>>> import numpy as np
>>> np.set_printoptions(precision=3, suppress=True, linewidth=140, legacy="1.25")
>>> u = np.array([-2, 1, -2, 3])
>>> data = u[np.abs(np.subtract.outer(np.arange(4), np.arange(4)))]
>>> print(data)
[[-2  1 -2  3]
 [ 1 -2  1 -2]
 [-2  1 -2  1]
 [ 3 -2  1 -2]]
>>> evals, vecs = np.linalg.eigh(data)
>>> np.round(vecs.T @ vecs, 3) + 0
array([[1., 0., 0., 0.],
       [0., 1., 0., 0.],
       [0., 0., 1., 0.],
       [0., 0., 0., 1.]])
>>> np.abs(vecs[:, -1])
array([0.653, 0.271, 0.271, 0.653])
>>> evals, vecs = np.linalg.eigh(data)
>>> vec = np.array([0, 2, 1, 3])
>>> print(vec @ data @ vec / (vec @ vec), round(evals[0], 3), round(evals[-1], 3))
-3.0 -7.162 1.414
>>> np.abs(data).sum(axis=1).max(), round(float(np.abs(evals).max()), 3)
(8, 7.162)
>>> vec @ data @ vec
-42
>>> vecs * np.abs(evals) @ vecs.T
array([[ 3.207, -1.5  ,  1.5  , -1.793],
       [-1.5  ,  2.207, -0.793,  1.5  ],
       [ 1.5  , -0.793,  2.207, -1.5  ],
       [-1.793,  1.5  , -1.5  ,  3.207]])
>>> proj = np.triu(np.array([[-3, 3, 3, -3], [0, -3, -2, -1], [3, -1, 1, 3], [-3, -3, 1, 2]]), 1) + np.eye(4)
>>> other = proj @ data @ np.linalg.inv(proj)
>>> other
array([[ -14.,   46.,  126., -368.],
       [   2.,   -8.,  -18.,   50.],
       [   7.,  -26.,  -72.,  206.],
       [   3.,  -11.,  -30.,   86.]])
>>> np.trace(other), np.trace(data)
(-8.0, -8)
>>> np.linalg.matrix_rank(other)
4
>>> np.poly(other)
array([  1.,   8.,   4., -16., -12.])
>>> round(float(np.linalg.det(other)), 3)
-12.0
>>> np.allclose(data, data.T)
True
>>> np.round(np.abs(np.linalg.eigvals(data)).max(), 3)
7.162
>>> print(np.sort(np.abs(np.linalg.eigvals(data))))
[0.838 1.414 1.414 7.162]
>>> np.round(np.linalg.det(data), 3)
-12.0
>>> vec = np.array([2, -3, -3, 2])
>>> y = data @ vec
>>> b, lr = np.zeros(4), 1 / np.linalg.norm(data, 2) ** 2
>>> for i in range(6):
...     b -= lr * data.T @ (data @ b - y)
...     if i % 2 == 0: print(i, round(np.linalg.norm(data @ b - y), 3))
... 
0 6.93
2 6.4
4 5.911
>>> np.round(np.linalg.cond(data), 3)
8.55
>>> print(b)
[ 0.425 -0.637 -0.637  0.425]
>>> M = np.load("layer1.npy")
>>> print(M)
[[0 0 1]
 [2 2 2]
 [0 0 0]
 [2 2 1]
 [2 3 2]
 [0 0 0]
 [0 0 0]
 [0 1 1]
 [0 1 0]
 [0 0 0]
 [0 0 0]
 [0 0 0]
 [0 0 0]
 [0 1 0]
 [0 0 0]
 [0 0 1]
 [2 2 1]
 [0 0 1]
 [2 3 1]
 [0 1 0]
 [2 2 1]
 [0 0 0]]
>>> # row 5 repeats row 2
>>> other = np.c_[M[:, :2] @ np.array([[-1, 2], [-1, 1]]), np.array([3, -2, -1, -1, 2, -2, -3, 1, 0, 1, 1, 1, 1, -2, 0, 3, -2, 1, -2, -2, 0, 1])]
>>> other
array([[ 0,  0,  3],
       [-4,  6, -2],
       [ 0,  0, -1],
       [-4,  6, -1],
       [-5,  7,  2],
       [ 0,  0, -2],
       [ 0,  0, -3],
       [-1,  1,  1],
       [-1,  1,  0],
       [ 0,  0,  1],
       [ 0,  0,  1],
       [ 0,  0,  1],
       [ 0,  0,  1],
       [-1,  1, -2],
       [ 0,  0,  0],
       [ 0,  0,  3],
       [-4,  6, -2],
       [ 0,  0,  1],
       [-5,  7, -2],
       [-1,  1, -2],
       [-4,  6,  0],
       [ 0,  0,  1]])
>>> print(np.round(np.linalg.lstsq(M, other[:, 0])[0], 3) + 0)
[-1. -1.  0.]
>>> np.linalg.norm(np.linalg.qr(M)[0].T @ other, axis=0) ** 2 / ((other ** 2).sum(axis=0) + 1e-12)
array([1.   , 1.   , 0.383])
>>> print(np.linalg.matrix_rank(np.c_[M, other]))
4
>>> D = np.linalg.norm(M[:, None] - M[None], axis=-1)
>>> np.linalg.norm(M - M.mean(axis=0), axis=1)
array([1.083, 2.372, 1.124, 1.928, 2.999, 1.124, 1.124, 0.733, 0.793, 1.124, 1.124, 1.124, 1.124, 0.793, 1.124, 1.083, 1.928, 1.083, 2.661,
       0.793, 1.928, 1.124])
>>> np.linalg.norm(M, axis=1)
array([1.   , 3.464, 0.   , 3.   , 4.123, 0.   , 0.   , 1.414, 1.   , 0.   , 0.   , 0.   , 0.   , 1.   , 0.   , 1.   , 3.   , 1.   , 3.742,
       1.   , 3.   , 0.   ])
>>> D.shape
(22, 22)
>>> Q, vecs = np.linalg.qr(M[:, :1])[0], np.linalg.qr(M[:, 1:])[0]
>>> sv = np.linalg.svd(Q.T @ vecs, compute_uv=False)
>>> sv
array([0.934])
>>> print(np.round(np.linalg.norm(Q @ Q.T - vecs @ vecs.T, 2), 3))
1.0
>>> np.degrees(np.arccos(sv.clip(0, 1)))
array([20.981])
>>> proj = M @ np.linalg.solve(M.T @ M, M.T)
>>> print(np.round(proj @ M[:, 0], 3) + 0)
[0. 2. 0. 2. 2. 0. 0. 0. 0. 0. 0. 0. 0. 0. 0. 0. 2. 0. 2. 0. 2. 0.]
>>> Q, r_ = np.linalg.qr(M)
>>> r_
array([[-4.899, -5.715, -3.266],
       [ 0.   ,  2.309,  0.577],
       [ 0.   ,  0.   , -2.236]])
>>> print(Q.round(3) + 0)
[[ 0.     0.    -0.447]
 [-0.408 -0.144 -0.335]
 [ 0.     0.     0.   ]
 [-0.408 -0.144  0.112]
 [-0.408  0.289 -0.224]
 [ 0.     0.     0.   ]
 [ 0.     0.     0.   ]
 [ 0.     0.433 -0.335]
 [ 0.     0.433  0.112]
 [ 0.     0.     0.   ]
 [ 0.     0.     0.   ]
 [ 0.     0.     0.   ]
 [ 0.     0.     0.   ]
 [ 0.     0.433  0.112]
 [ 0.     0.     0.   ]
 [ 0.     0.    -0.447]
 [-0.408 -0.144  0.112]
 [ 0.     0.    -0.447]
 [-0.408  0.289  0.224]
 [ 0.     0.433  0.112]
 [-0.408 -0.144  0.112]
 [ 0.     0.     0.   ]]
>>> round(np.trace(Q @ Q.T), 3)
3.0
>>> np.allclose(r_.T @ r_, M.T @ M)
True
>>> m1 = np.loadtxt("dump.csv", delimiter=",")
>>> m1
array([[  5.,   5.,   4.,   0.],
       [-35., -35., -28.,   0.],
       [-20., -20., -16.,   0.],
       [-40., -40., -32.,   0.]])
>>> # rank 1
>>> U, sv, Vt = np.linalg.svd(m1)
>>> sv.round(3) + 0
array([92.628,  0.   ,  0.   ,  0.   ])
>>> other = U[:, :1] @ np.diag(sv[:1]) @ Vt[:1]
>>> other
array([[  5.,   5.,   4.,   0.],
       [-35., -35., -28.,   0.],
       [-20., -20., -16.,   0.],
       [-40., -40., -32.,   0.]])
>>> np.linalg.matrix_rank(other)
1
>>> np.round(np.linalg.norm(m1 - other, 2), 3), np.round(sv[1], 3)
(0.0, 0.0)
>>> proj = np.triu(np.array([[4, 2, 3, -2], [4, -2, 1, -3], [-3, 1, -5, 0], [-5, -5, -4, -3]]), 1) + np.eye(4)
>>> other = proj @ m1 @ np.linalg.inv(proj)
>>> np.trace(other), np.trace(m1)
(-46.0, -46.0)
>>> print(np.round(np.poly(other), 3) + 0)
[ 1. 46.  0.  0.  0.]
>>> np.diff(m1, axis=0)
array([[-40., -40., -32.,   0.],
       [ 15.,  15.,  12.,   0.],
       [-20., -20., -16.,   0.]])
>>> m1.sum(axis=0)
array([-90., -90., -72.,   0.])
>>> np.count_nonzero(m1)
12
>>> t = np.radians(60)
>>> r_ = np.eye(4)
>>> r_[1, 1] = r_[0, 0] = np.cos(t)
>>> r_[1, 0], r_[0, 1] = -np.sin(t), np.sin(t)
>>> r_
array([[ 0.5  ,  0.866,  0.   ,  0.   ],
       [-0.866,  0.5  ,  0.   ,  0.   ],
       [ 0.   ,  0.   ,  1.   ,  0.   ],
       [ 0.   ,  0.   ,  0.   ,  1.   ]])
>>> other = m1 @ r_.T
>>> print(np.allclose(np.linalg.norm(m1, axis=1), np.linalg.norm(other, axis=1)))
True
>>> print(np.round(np.linalg.svd(m1, compute_uv=False), 3) + 0, np.round(np.linalg.svd(other, compute_uv=False), 3) + 0)
[92.628  0.     0.     0.   ] [92.628  0.     0.     0.   ]
>>> print(other)
[[  6.83   -1.83    4.      0.   ]
 [-47.811  12.811 -28.      0.   ]
 [-27.321   7.321 -16.      0.   ]
 [-54.641  14.641 -32.      0.   ]]
>>> np.allclose(m1 @ m1.T, other @ other.T)
True
>>> round(float(np.linalg.det(r_)), 3), np.trace(r_)
(1.0, 3.0)
>>> Q, _ = np.linalg.qr(np.array([[0.0, 1.0, -2.0], [0.7, 0.7, -0.5], [1.2, 0.7, -0.5]]))
>>> vecs, _ = np.linalg.qr(np.array([[0.2, -0.1, -0.3, 0.0],
...     [0.5, -0.9, 0.2, -0.1],
...     [1.0, -0.1, -1.5, -0.6],
...     [2.2, 0.2, -0.5, 1.6]]))
>>> sv = 5 * 0.7 ** np.arange(3)
>>> arr = Q[:, :3] * sv @ vecs[:3]
>>> arr
array([[-0.927, -3.292,  0.157,  0.394],
       [ 0.883, -0.273,  2.441,  2.071],
       [-0.048,  0.754, -0.333,  4.426]])
>>> rng = np.random.default_rng(18)
>>> other = arr + rng.integers(-2, 3, (3, 1)) @ rng.integers(-2, 3, (1, 4))
>>> other
array([[ 1.073,  0.708, -1.843, -1.606],
       [-0.117, -2.273,  3.441,  3.071],
       [-1.048, -1.246,  0.667,  5.426]])
>>> np.linalg.matrix_rank(other - arr, tol=1e-8)
1
>>> other - arr
array([[ 2.,  4., -2., -2.],
       [-1., -2.,  1.,  1.],
       [-1., -2.,  1.,  1.]])
>>> u, r1 = arr[2], arr[1]
>>> print(round(u @ r1, 3))
8.106
>>> p = (u @ r1) / (u @ u) * u
>>> np.round(np.linalg.norm(u + r1) ** 2 + np.linalg.norm(u - r1) ** 2, 3)
62.751
>>> other = arr / np.sqrt((arr ** 2).mean(axis=1, keepdims=True))
>>> np.linalg.matrix_rank(arr - arr.mean(axis=1, keepdims=True))
3
>>> other[0]
array([-0.538, -1.91 ,  0.091,  0.229])
>>> other = arr / np.linalg.norm(arr, axis=1, keepdims=True)
>>> C2 = other @ other.T
>>> np.linalg.norm(other, axis=1)
array([1., 1., 1.])
>>> np.round(np.degrees(np.arccos(np.clip(C2[2, 1], -1, 1))), 3)
57.296
>>> (C2 - 2 * np.eye(3)).round(6).argmax(axis=1)
array([1, 2, 1])
>>> feats = np.load("x.npy")
>>> feats
array([[-1.95,  1.  ,  2.  ],
       [-1.  ,  0.05,  2.  ],
       [-2.  ,  1.  ,  2.05]])
>>> def softmax(z):
...     e = np.exp(z - z.max(axis=-1, keepdims=True))
...     return e / e.sum(axis=-1, keepdims=True)
... 
>>> softmax(arr[2] + 4)
array([0.011, 0.024, 0.008, 0.957])
>>> np.round(softmax(10 * arr[2]), 3) + 0
array([0., 0., 0., 1.])
>>> S = arr @ arr.T / np.sqrt(4)
>>> np.round(softmax(S + np.triu(np.full(S.shape, -np.inf), 1)), 3) + 0
array([[1.   , 0.   , 0.   ],
       [0.007, 0.993, 0.   ],
       [0.   , 0.002, 0.998]])
>>> softmax(S)[2] @ arr
array([-0.046,  0.752, -0.326,  4.421])
>>> u = np.array([-3, 3, -1])
>>> other = feats + np.outer(u, np.eye(3)[0])
>>> np.linalg.matrix_rank(other - feats)
1
>>> A = np.array([[-3, -2, 1],
...     [0, 0, 1],
...     [3, 3, 2],
...     [6, 5, -1],
...     [9, 5, 0],
...     [11, 6, -3],
...     [10, 6, -4],
...     [7, 9, -7],
...     [8, 10, -4],
...     [7, 8, -7],
...     [6, 11, -9],
...     [8, 9, -11]])
>>> other = m1 / np.linalg.norm(m1, axis=1, keepdims=True)
>>> C2 = other @ other.T
>>> np.linalg.norm(other, axis=1)
array([1., 1., 1., 1.])
>>> round(np.degrees(np.arccos(np.clip(C2[1, 3], -1, 1))), 3)
0.0
>>> print((np.abs(C2) > 0.9).astype(int))
[[1 1 1 1]
 [1 1 1 1]
 [1 1 1 1]
 [1 1 1 1]]
>>> print(C2[1])
[-1.  1.  1.  1.]
>>> np.argwhere(np.triu(np.abs(C2) > 0.95, 1))
array([[0, 1],
       [0, 2],
       [0, 3],
       [1, 2],
       [1, 3],
       [2, 3]])
>>> z = A[:, 1] > np.median(A[:, 1])
>>> u = A[z].mean(axis=0) - A[~z].mean(axis=0)
>>> ((A - A.mean(axis=0)) @ u > 0).astype(int)
array([0, 0, 0, 0, 0, 1, 1, 1, 1, 1, 1, 1])
>>> round((((A - A.mean(axis=0)) @ u > 0) == z).mean(), 3)
0.833
>>> print(z.astype(int))
[0 0 0 0 0 0 0 1 1 1 1 1]
>>> other = np.c_[A[:, :2] @ np.array([[-2, -5], [-2, 1]]), np.array([1, 0, 0, 1, 0, 0, 0, 0, 1, 0, 1, 1])]
>>> other
array([[ 10,  13,   1],
       [  0,   0,   0],
       [-12, -12,   0],
       [-22, -25,   1],
       [-28, -40,   0],
       [-34, -49,   0],
       [-32, -44,   0],
       [-32, -26,   0],
       [-36, -30,   1],
       [-30, -27,   0],
       [-34, -19,   1],
       [-34, -31,   1]])
>>> np.round(np.linalg.lstsq(A, other[:, 0])[0], 3) + 0
array([-2., -2.,  0.])
>>> print(np.round(np.linalg.norm(other - A @ np.linalg.lstsq(A, other)[0], axis=0), 3) + 0)
[0.    0.    1.637]
